% python3 -q
>>> import numpy as np
>>> from numpy import linalg as LA
>>> np.set_printoptions(precision=2, suppress=True, linewidth=100)
>>> def rnd(a):
...     return np.round(a, 2) + 0
... 
>>> u = np.array([5, 5, 1, -3, -4, -4, 6, -4, -5, -7, 5, -8, -5])
>>> data = np.array([np.roll(u, i) for i in range(13)])
>>> print(data)
[[ 5  5  1 -3 -4 -4  6 -4 -5 -7  5 -8 -5]
 [-5  5  5  1 -3 -4 -4  6 -4 -5 -7  5 -8]
 [-8 -5  5  5  1 -3 -4 -4  6 -4 -5 -7  5]
 [ 5 -8 -5  5  5  1 -3 -4 -4  6 -4 -5 -7]
 [-7  5 -8 -5  5  5  1 -3 -4 -4  6 -4 -5]
 [-5 -7  5 -8 -5  5  5  1 -3 -4 -4  6 -4]
 [-4 -5 -7  5 -8 -5  5  5  1 -3 -4 -4  6]
 [ 6 -4 -5 -7  5 -8 -5  5  5  1 -3 -4 -4]
 [-4  6 -4 -5 -7  5 -8 -5  5  5  1 -3 -4]
 [-4 -4  6 -4 -5 -7  5 -8 -5  5  5  1 -3]
 [-3 -4 -4  6 -4 -5 -7  5 -8 -5  5  5  1]
 [ 1 -3 -4 -4  6 -4 -5 -7  5 -8 -5  5  5]
 [ 5  1 -3 -4 -4  6 -4 -5 -7  5 -8 -5  5]]
>>> u = np.array([-3, 1])
>>> np.convolve(data[6], u)
array([ 12,  11,  16, -22,  29,   7, -20, -10,   2,  10,   9,   8, -22,   6])
>>> np.correlate(data[6], data[11], "full")
array([-20, -45, -40,  47,  40, -31,  20, 254,   1, -55,  -6, 104, -10,  13,  38,  30,  63, -68,
       -40, -18,  78,   1, -16, -22,   6])
>>> np.cross(data[6, :3], data[11, :3])
array([ -1, -23,  17])
>>> A2 = data / LA.norm(data, axis=1, keepdims=True)
>>> C2 = A2 @ A2.T
>>> rnd(np.degrees(np.arccos(np.clip(C2[1, 9], -1, 1))))
np.float64(91.73)
>>> rnd(C2[1])
array([ 0.01,  1.  ,  0.01, -0.21, -0.08,  0.33, -0.03, -0.02, -0.02, -0.03,  0.33, -0.08, -0.21])
>>> (C2 - 2 * np.eye(13)).round(6).argmax(axis=1)
array([4, 5, 6, 7, 0, 1, 2, 3, 4, 0, 1, 2, 3])
>>> rnd(np.sort(np.abs(LA.eigvals(data))))
array([ 7.33,  7.33, 14.1 , 14.1 , 16.11, 16.11, 18.  , 19.36, 19.36, 20.62, 20.62, 26.16, 26.16])
>>> np.trace(data)
np.int64(65)
>>> rnd(np.abs(LA.eigvals(data)).max())
np.float64(26.16)
>>> rng = np.random.default_rng(9837)
>>> z = rng.permutation(13)
>>> A2 = data[:, z] * rng.choice([-1, 1], 13)
>>> A2
array([[-1,  5, -7, -5,  8,  5,  4, -3, -4,  6, -4, -5, -5],
       [-5,  5, -5, -8, -5, -5,  3,  1,  6, -4, -4, -4,  7],
       [-5, -5, -4,  5,  7, -8, -1,  5, -4, -4, -3,  6,  5],
       [ 5, -8,  6, -7,  5,  5, -5,  5, -4, -3,  1, -4,  4],
       [ 8,  5, -4, -5,  4, -7, -5, -5, -3,  1,  5, -4, -6],
       [-5, -7, -4, -4, -6, -5,  5, -8,  1,  5,  5, -3,  4],
       [ 7, -5, -3,  6,  4, -4,  8,  5,  5,  5, -5,  1,  4],
       [ 5, -4,  1, -4,  4,  6, -5, -7,  5, -5, -8,  5,  3],
       [ 4,  6,  5, -4,  3, -4,  7, -5, -5, -8,  5,  5, -1],
       [-6, -4,  5, -3, -1, -4,  5, -4, -8,  5, -7, -5, -5],
       [ 4, -4, -5,  1, -5, -3,  4,  6,  5, -7, -5, -8, -5],
       [ 4, -3, -8,  5, -5,  1, -6, -4, -7, -5, -4,  5,  5],
       [ 3,  1,  5,  5,  5,  5,  4, -4, -5, -4,  6, -7,  8]])
>>> U, _, VT = LA.svd(data.T @ A2)
>>> z
array([ 2,  1,  9, 12, 11,  0,  4,  3,  7,  6,  5,  8, 10])
>>> A = np.loadtxt("m.csv", delimiter=",")
>>> A
array([[ 0., 10.,  0.,  1.,  5.,  0.,  8.,  0.,  5.,  5.,  1.,  0.],
       [ 0., 10.,  0.,  0., 15.,  0.,  6.,  6.,  0.,  9.,  5.,  0.],
       [ 0.,  4.,  2.,  0., 11.,  0.,  9.,  3.,  0., 12.,  0.,  0.],
       [ 0., 16.,  0.,  6.,  4.,  0.,  6.,  0.,  9.,  0.,  6.,  0.],
       [ 0., 13.,  0.,  6.,  1.,  0.,  6.,  0.,  9.,  0.,  3.,  0.],
       [ 0., 13.,  0.,  0., 11.,  0.,  4.,  3.,  3.,  4.,  7.,  0.],
       [ 0., 10.,  0.,  2.,  6.,  0.,  1.,  0.,  4.,  1.,  5.,  0.],
       [ 0., 13.,  0.,  6.,  1.,  0.,  6.,  0.,  9.,  0.,  3.,  0.],
       [ 0.,  4.,  0.,  2.,  0.,  0.,  1.,  0.,  4.,  1.,  0.,  0.],
       [ 0., 10.,  0.,  0., 12.,  0., 10.,  3.,  1., 10.,  2.,  0.],
       [ 0., 16.,  0.,  8.,  2.,  0.,  3.,  0., 10.,  0.,  7.,  0.],
       [ 0.,  7.,  0.,  0., 14.,  0.,  9.,  5.,  0., 12.,  1.,  0.],
       [ 0.,  7.,  1.,  0.,  9.,  0., 10.,  1.,  1., 10.,  0.,  0.],
       [ 0., 13.,  0.,  0., 13.,  0.,  7.,  4.,  2.,  7.,  6.,  0.],
       [ 0.,  7.,  0.,  3.,  0.,  0.,  5.,  0.,  6.,  2.,  0.,  0.],
       [ 0., 13.,  0.,  1.,  8.,  0.,  8.,  0.,  5.,  5.,  4.,  0.],
       [ 0., 13.,  0.,  8.,  0.,  0.,  3.,  0., 10.,  0.,  4.,  0.],
       [ 0.,  7.,  0.,  0.,  7.,  0.,  7.,  0.,  2.,  7.,  0.,  0.],
       [ 0., 16.,  0.,  6.,  4.,  0.,  6.,  0.,  9.,  0.,  6.,  0.],
       [ 0., 10.,  0.,  3.,  3.,  0.,  5.,  0.,  6.,  2.,  2.,  0.],
       [ 0., 10.,  0.,  6.,  0.,  0.,  6.,  0.,  9.,  0.,  0.,  0.],
       [ 0.,  4.,  0.,  0.,  7.,  0.,  3.,  1.,  0.,  6.,  0.,  0.]])
>>> U, s, VT = LA.svd(A)
>>> V = VT[:(s > 1e-8).sum()]
>>> x0 = A[18] + 4 * A[3] + rng.integers(2) * np.eye(12)[8]
>>> print(x0)
[ 0. 80.  0. 30. 20.  0. 30.  0. 45.  0. 30.  0.]
>>> LA.matrix_rank(np.vstack([A, x0]))
np.int64(9)
>>> rnd(LA.norm(x0 - V.T @ V @ x0))
np.float64(0.0)
>>> mat = np.load("dump.npy")
>>> rnd(mat)
array([[ 0.53,  0.16,  0.47,  0.16,  0.47, -0.47],
       [ 0.16,  0.95, -0.16, -0.05, -0.16,  0.16],
       [ 0.47, -0.16,  0.53, -0.16, -0.47,  0.47],
       [ 0.16, -0.05, -0.16,  0.95, -0.16,  0.16],
       [ 0.47, -0.16, -0.47, -0.16,  0.53,  0.47],
       [-0.47,  0.16,  0.47,  0.16,  0.47,  0.53]])
>>> u = np.array([1, 2, 2, 0, 0, 1])
>>> A2 = mat + np.outer(u, np.eye(6)[1])
>>> rnd(LA.det(A2) / LA.det(mat)), rnd(1 + LA.solve(mat, u)[1])
(np.float64(2.89), np.float64(2.89))
>>> A2 = LA.inv(mat)
>>> rnd(mat @ A2)
array([[1., 0., 0., 0., 0., 0.],
       [0., 1., 0., 0., 0., 0.],
       [0., 0., 1., 0., 0., 0.],
       [0., 0., 0., 1., 0., 0.],
       [0., 0., 0., 0., 1., 0.],
       [0., 0., 0., 0., 0., 1.]])
>>> print(rnd(LA.slogdet(mat)[0]))
-1.0
>>> print(rnd(A2))
[[ 0.53  0.16  0.47  0.16  0.47 -0.47]
 [ 0.16  0.95 -0.16 -0.05 -0.16  0.16]
 [ 0.47 -0.16  0.53 -0.16 -0.47  0.47]
 [ 0.16 -0.05 -0.16  0.95 -0.16  0.16]
 [ 0.47 -0.16 -0.47 -0.16  0.53  0.47]
 [-0.47  0.16  0.47  0.16  0.47  0.53]]
>>> x0 = np.array([0, 1, -3, -1, 0, 0])
>>> rhs = mat @ x0
>>> rnd(rhs)
array([-1.42,  1.47, -1.58, -0.53,  1.42, -1.42])
>>> rnd(LA.solve(mat, mat[:, 4]))
array([0., 0., 0., 0., 1., 0.])
>>> rnd(LA.solve(mat, rhs + mat[:, 5]))
array([ 0.,  1., -3., -1.,  0.,  1.])
>>> x0 = np.array([2, 2, 2, 0, 3, 0])
>>> rnd((mat * x0).sum(axis=1))
array([ 3.74,  1.42,  0.26, -0.58,  1.26,  1.74])
>>> (mat @ x0).argmax()
np.int64(0)
>>> rnd(mat @ np.eye(6)[2])
array([ 0.47, -0.16,  0.53, -0.16, -0.47,  0.47])
>>> np.sign((mat @ x0).round(6))
array([ 1.,  1.,  1., -1.,  1.,  1.])
>>> rnd(np.einsum("ij,j->i", mat, x0))
array([ 3.74,  1.42,  0.26, -0.58,  1.26,  1.74])
>>> rnd(mat @ (2 * x0))
array([ 7.47,  2.84,  0.53, -1.16,  2.53,  3.47])
>>> z = rng.permutation(6)
>>> z
array([5, 2, 0, 4, 1, 3])
>>> A2 = mat[z][:, z]
>>> rnd(A2)
array([[ 0.53,  0.47, -0.47,  0.47,  0.16,  0.16],
       [ 0.47,  0.53,  0.47, -0.47, -0.16, -0.16],
       [-0.47,  0.47,  0.53,  0.47,  0.16,  0.16],
       [ 0.47, -0.47,  0.47,  0.53, -0.16, -0.16],
       [ 0.16, -0.16,  0.16, -0.16,  0.95, -0.05],
       [ 0.16, -0.16,  0.16, -0.16, -0.05,  0.95]])
>>> rnd(np.trace(A2))
np.float64(4.0)
>>> print(np.allclose(A2, mat))
False
>>> m1 = np.array([[0.9, -0.5, 0.8, 0.4, -2.7, 0.5, -0.7, 0.0, 0.5, 0.2, 0.8],
...     [0.0, 0.5, 0.6, 0.1, -0.3, 1.1, 0.2, 0.6, -0.4, 0.0, 0.7],
...     [-1.9, 0.8, 0.2, 0.3, 0.4, 0.7, 0.1, -0.5, 0.8, -2.2, 1.6],
...     [-0.1, 0.2, 0.5, 1.0, 0.2, 0.8, 1.3, -1.4, 1.4, -1.0, 0.7]])
>>> m1[3] = m1[2] + 0.05 * rng.normal(size=11)
>>> rnd(m1)
array([[ 0.9 , -0.5 ,  0.8 ,  0.4 , -2.7 ,  0.5 , -0.7 ,  0.  ,  0.5 ,  0.2 ,  0.8 ],
       [ 0.  ,  0.5 ,  0.6 ,  0.1 , -0.3 ,  1.1 ,  0.2 ,  0.6 , -0.4 ,  0.  ,  0.7 ],
       [-1.9 ,  0.8 ,  0.2 ,  0.3 ,  0.4 ,  0.7 ,  0.1 , -0.5 ,  0.8 , -2.2 ,  1.6 ],
       [-1.83,  0.82,  0.19,  0.33,  0.37,  0.74,  0.23, -0.56,  0.76, -2.24,  1.64]])
>>> rnd(LA.norm(m1, 2) / LA.norm(m1))
np.float64(0.82)
>>> np.argsort(-LA.norm(m1, axis=0).round(6), kind="stable")[:3]
array([9, 0, 4])
